% ipython --no-banner

In [1]: import numpy as np

In [2]: np.set_printoptions(precision=3, suppress=True, linewidth=120)

In [3]: W2 = np.array([[1, 0, -1, 2], [1, -1, -1, -1]])

In [4]: m1 = np.repeat(W2, 10 // 2, axis=0)

In [5]: rng = np.random.default_rng(5100)

In [6]: m1 = m1 + 0.3 * rng.normal(size=m1.shape)

In [7]: print(m1)
[[ 1.067 -0.097 -0.75   1.89 ]
 [ 1.139 -0.353 -1.216  2.338]
 [ 0.962  0.261 -0.642  2.115]
 [ 1.075  0.179 -1.305  1.611]
 [ 1.239  0.359 -1.209  2.041]
 [ 1.259 -1.266 -1.416 -1.069]
 [ 1.271 -0.836 -0.642 -0.473]
 [ 0.982 -0.728 -1.185 -0.759]
 [ 1.097 -1.918 -1.008 -0.943]
 [ 0.721 -1.203 -1.587 -0.926]]

In [8]: t3 = np.stack([m1, 5 * m1, m1[::-1]])

In [9]: print(t3.shape)
(3, 10, 4)

In [10]: print(np.linalg.matrix_rank(t3))
[4 4 4]

In [11]: print(np.linalg.matrix_rank(t3.reshape(3, -1)))
2

In [12]: print(np.einsum("bij,cij->bc", t3, t3))
[[  57.198  285.99     6.229]
 [ 285.99  1429.948   31.143]
 [   6.229   31.143   57.198]]

In [13]: print((t3 @ m1.T).shape)
(3, 10, 10)

In [14]: D = np.linalg.norm(m1[:, None] - m1[None], axis=-1)

In [15]: print(D.shape)
(10, 10)

In [16]: print((D + 1e9 * np.eye(10)).round(6).argmin(axis=1))
[2 0 0 4 3 9 7 6 5 5]

In [17]: print(D.mean(axis=1).argmax())
8

In [18]: print(np.unravel_index(D.round(6).argmax(), D.shape))
(np.int64(2), np.int64(8))

In [19]: print(D[6])
[2.486 2.913 2.828 2.419 2.841 1.067 0.    0.686 1.247 1.239]

In [20]: B = m1 + rng.integers(-2, 3, (10, 2)) @ rng.integers(-2, 3, (2, 4))

In [21]: print(B)
[[-1.933 -1.097 -3.75   6.89 ]
 [-0.861 -2.353 -5.216  6.338]
 [-0.038  1.261  0.358  3.115]
 [ 3.075  2.179  2.695 -2.389]
 [-1.761 -0.641 -4.209  7.041]
 [ 2.259 -2.266 -2.416 -2.069]
 [ 4.271  0.164  2.358 -5.473]
 [ 1.982  0.272  0.815 -2.759]
 [ 1.097  2.082  4.992 -2.943]
 [-0.279 -4.203 -6.587  2.074]]

In [22]: print(np.round(np.linalg.svd(B - m1, compute_uv=False), 3) + 0)
[17.029  6.325  0.     0.   ]

In [23]: print(np.linalg.matrix_rank(B - m1, tol=1e-8))
2

In [24]: print(B - m1)
[[-3. -1. -3.  5.]
 [-2. -2. -4.  4.]
 [-1.  1.  1.  1.]
 [ 2.  2.  4. -4.]
 [-3. -1. -3.  5.]
 [ 1. -1. -1. -1.]
 [ 3.  1.  3. -5.]
 [ 1.  1.  2. -2.]
 [ 0.  4.  6. -2.]
 [-1. -3. -5.  3.]]

In [25]: f = np.array([3, 0, 1])

In [26]: print(np.convolve(B[0], f))
[ -5.799  -3.292 -13.182  19.572  -3.75    6.89 ]

In [27]: print(np.polyval(f, B[0]))
[ 12.211   4.613  43.182 143.403]

In [28]: B = np.array([[-2, 0, -1], [-1, -3, -2], [1, 2, -2]])

In [29]: J = np.triu(B, 1)

In [30]: print(J)
[[ 0  0 -1]
 [ 0  0 -2]
 [ 0  0  0]]

In [31]: Uu, sig, Vh = np.linalg.svd(J)

In [32]: print(sig)
[2.236 0.    0.   ]

In [33]: print(np.argmax(sig[:-1] / (sig[1:] + 1e-6)) + 1)
1

In [34]: B = Uu[:, :1] @ np.diag(sig[:1]) @ Vh[:1]

In [35]: print(np.linalg.matrix_rank(J, rtol=0.05))
1

In [36]: print(B)
[[ 0.  0. -1.]
 [ 0.  0. -2.]
 [ 0.  0.  0.]]

In [37]: print(np.linalg.matrix_rank(B))
1

In [38]: B = J + rng.integers(-2, 3, (3, 1)) @ rng.integers(-2, 3, (1, 3))

In [39]: print(B)
[[-2  2 -3]
 [-1  1 -3]
 [ 1 -1  1]]

In [40]: print(np.linalg.matrix_rank(B - J, tol=1e-8))
1

In [41]: print(B - J)
[[-2  2 -2]
 [-1  1 -1]
 [ 1 -1  1]]

In [42]: print(np.round(np.linalg.svd(B - J, compute_uv=False), 3) + 0)
[4.243 0.    0.   ]

In [43]: print(np.abs(B - J).sum(axis=1))
[6 3 3]

In [44]: print(np.linalg.cond(J) > 100)
True

In [45]: print([round(float(x), 3) for x in np.linalg.svd(J, compute_uv=False)[:3]])
[2.236, 0.0, 0.0]

In [46]: print(np.argsort(-np.linalg.norm(J, axis=0).round(6), kind="stable")[:3])
[2 0 1]

In [47]: Q, _ = np.linalg.qr(np.array([[-0.9, -0.5, -0.9, 0.6, 0.2],
    ...:     [-0.8, 0.1, 0.2, -0.6, 0.2],
    ...:     [-0.1, 0.2, 0.7, -0.5, -1.2],
    ...:     [0.7, 0.5, -1.2, 1.2, -0.5],
    ...:     [3.7, 1.4, -0.4, 1.0, -0.9]]))

In [48]: E = -1 * Q

In [49]: print(E)
[[ 0.228 -0.295 -0.573 -0.09  -0.724]
 [ 0.202  0.732 -0.017 -0.634 -0.143]
 [ 0.025  0.434  0.368  0.621 -0.538]
 [-0.177  0.433 -0.732  0.396  0.298]
 [-0.936  0.016  0.005 -0.217 -0.278]]

In [50]: t3 = np.stack([E, -3 * E, E[::-1]])

In [51]: print(np.linalg.matrix_rank(t3.reshape(3, -1)))
2

In [52]: print(np.einsum("bij,cij->bc", t3, t3))
[[  5. -15.   1.]
 [-15.  45.  -3.]
 [  1.  -3.   5.]]

In [53]: print(np.linalg.det(t3))
[ -1. 243.  -1.]
